% python3 -q
>>> import numpy as np
>>> import numpy.linalg as la
>>> np.set_printoptions(precision=2, suppress=True, linewidth=120, floatmode="fixed")
>>> rnd = lambda a: np.round(a, 2) + 0
>>> K = np.array([[0, -1, -1, 0, 0, -2, -2],
...     [0, 1, 1, 2, 1, 1, 0],
...     [0, 0, 2, 1, 1, 1, 0],
...     [0, 0, 0, 1, 1, -1, -1],
...     [0, 0, 0, 0, 0, -1, -1],
...     [0, 0, 0, 0, 0, 0, -1],
...     [0, 0, 0, 0, 0, 0, 1]])
>>> W1 = np.array([[3, 3], [5, 5], [0, 0], [4, 5], [5, 4], [1, 4], [1, 4]])
>>> c = np.array([3, 5])
>>> act = np.maximum(K @ W1 + c, 0)
>>> print(act)
[[ 0  0]
 [22 28]
 [13 18]
 [10  6]
 [ 1  0]
 [ 2  1]
 [ 4  9]]
>>> print((act > 0).astype(int))
[[0 0]
 [1 1]
 [1 1]
 [1 1]
 [1 0]
 [1 1]
 [1 1]]
>>> print(la.matrix_rank(act))
2
>>> print(rnd((act > 0).mean(axis=0)))
[0.86 0.71]
>>> W2 = np.array([[-2, 1, 1], [2, -1, 0]])
>>> print(act @ W2)
[[ 0  0  0]
 [12 -6 22]
 [10 -5 13]
 [-8  4 10]
 [-2  1  1]
 [-2  1  2]
 [10 -5  4]]
>>> print(W1 @ W2)
[[ 0  0  3]
 [ 0  0  5]
 [ 0  0  0]
 [ 2 -1  4]
 [-2  1  5]
 [ 6 -3  1]
 [ 6 -3  1]]
>>> print((K + K.T) / 2)
[[ 0.00 -0.50 -0.50  0.00  0.00 -1.00 -1.00]
 [-0.50  1.00  0.50  1.00  0.50  0.50  0.00]
 [-0.50  0.50  2.00  0.50  0.50  0.50  0.00]
 [ 0.00  1.00  0.50  1.00  0.50 -0.50 -0.50]
 [ 0.00  0.50  0.50  0.50  0.00 -0.50 -0.50]
 [-1.00  0.50  0.50 -0.50 -0.50  0.00 -0.50]
 [-1.00  0.00  0.00 -0.50 -0.50 -0.50  1.00]]
>>> print(np.trace(K))
5
>>> print(rnd(np.sort(np.abs(la.eigvals(K)))))
[0.00 0.00 0.00 1.00 1.00 1.00 2.00]
>>> print(la.matrix_power(K, 3))
[[  0  -1  -7  -8  -7   1   7]
 [  0   1   7  10   9  -5 -12]
 [  0   0   8   7   7  -2  -9]
 [  0   0   0   1   1  -2  -2]
 [  0   0   0   0   0   0   0]
 [  0   0   0   0   0   0  -1]
 [  0   0   0   0   0   0   1]]
>>> print([round(float(x), 2) for x in la.svd(K, compute_uv=False)[:3]])
[4.35, 3.32, 1.3]
>>> print(la.cond(K) > 100)
True
>>> print(la.matrix_rank(K, rtol=0.1))
5
>>> Uu, sig, Vh = la.svd(K)
>>> V = Vh[:(sig > 1e-8).sum()]
>>> rng = np.random.default_rng(5819)
>>> vec = K[6] + -2 * K[0] + rng.integers(2) * np.eye(7)[5]
>>> print(vec)
[0.00 2.00 2.00 0.00 0.00 5.00 5.00]
>>> print(la.matrix_rank(np.vstack([K, vec])))
6
>>> print(rnd(V.T @ V))
[[0.00 0.00 0.00 0.00 0.00 0.00 0.00]
 [0.00 1.00 0.00 0.00 0.00 0.00 0.00]
 [0.00 0.00 1.00 0.00 0.00 0.00 0.00]
 [0.00 0.00 0.00 1.00 0.00 0.00 0.00]
 [0.00 0.00 0.00 0.00 1.00 0.00 0.00]
 [0.00 0.00 0.00 0.00 0.00 1.00 0.00]
 [0.00 0.00 0.00 0.00 0.00 0.00 1.00]]
>>> print(rnd(la.norm(vec - V.T @ V @ vec)))
0.0
>>> labels = rng.permutation(7)
>>> print(labels)
[4 1 6 0 5 3 2]
>>> B = K[labels][:, labels]
>>> print(rnd(la.det(B)), rnd(la.det(K[labels])))
0.0 0.0
>>> print(np.allclose(B, K))
False
>>> print(np.trace(B))
5
>>> X = np.array([[0, -2, 0, 1], [0, 0, -3, 1], [0, 0, 0, -3], [0, 0, 0, 0]])
>>> Uu, sig, Vh = la.svd(X)
>>> print(np.argmax(sig[:-1] / (sig[1:] + 1e-6)) + 1)
3
>>> print(rnd(sig))
[3.67 2.69 1.83 0.00]
>>> B = Uu[:, :3] @ np.diag(sig[:3]) @ Vh[:3]
>>> print(rnd(la.norm(X - B, 2)), sig[3])
0.0 0.0
>>> print(rnd(np.abs(X - B).max()))
0.0
>>> J = np.array([[0, 1, 0], [1, 0, 0], [0, 0, 0]])
>>> vals, V = la.eigh(J)
>>> vec = np.array([5, 3, -5])
>>> print(rnd(vec @ J @ vec / (vec @ vec)), vals[0], vals[-1])
0.51 -1.0 1.0
>>> print(rnd(V * np.abs(vals) @ V.T))
[[1.00 0.00 0.00]
 [0.00 1.00 0.00]
 [0.00 0.00 0.00]]
>>> print(rnd(V * np.maximum(vals, 0) @ V.T))
[[0.50 0.50 0.00]
 [0.50 0.50 0.00]
 [0.00 0.00 0.00]]
>>> print(np.abs(J).sum(axis=1).max(), np.abs(vals).max())
1 1.0
>>> print(la.cond(J) > 100)
True
>>> print([round(float(x), 2) for x in la.svd(J, compute_uv=False)[:3]])
[1.0, 1.0, 0.0]
>>> vals, V = la.eigh(J)
>>> print(rnd(la.eigvalsh(J + 2 * np.eye(3))))
[1.00 2.00 3.00]
>>> print(vals)
[-1.00  0.00  1.00]
>>> print(np.unique(vals.round(6) + 0, return_counts=True)[1])
[1 1 1]
>>> print(rnd(V.T @ V))
[[1.00 0.00 0.00]
 [0.00 1.00 0.00]
 [0.00 0.00 1.00]]
>>> print(rnd(V @ np.diag(vals) @ V.T))
[[0.00 1.00 0.00]
 [1.00 0.00 0.00]
 [0.00 0.00 0.00]]
>>> print(np.abs(V[:, -1]).round(6).argmax())
0
>>> print(rnd(V.T @ J @ V))
[[-1.00  0.00  0.00]
 [ 0.00  0.00  0.00]
 [ 0.00  0.00  1.00]]
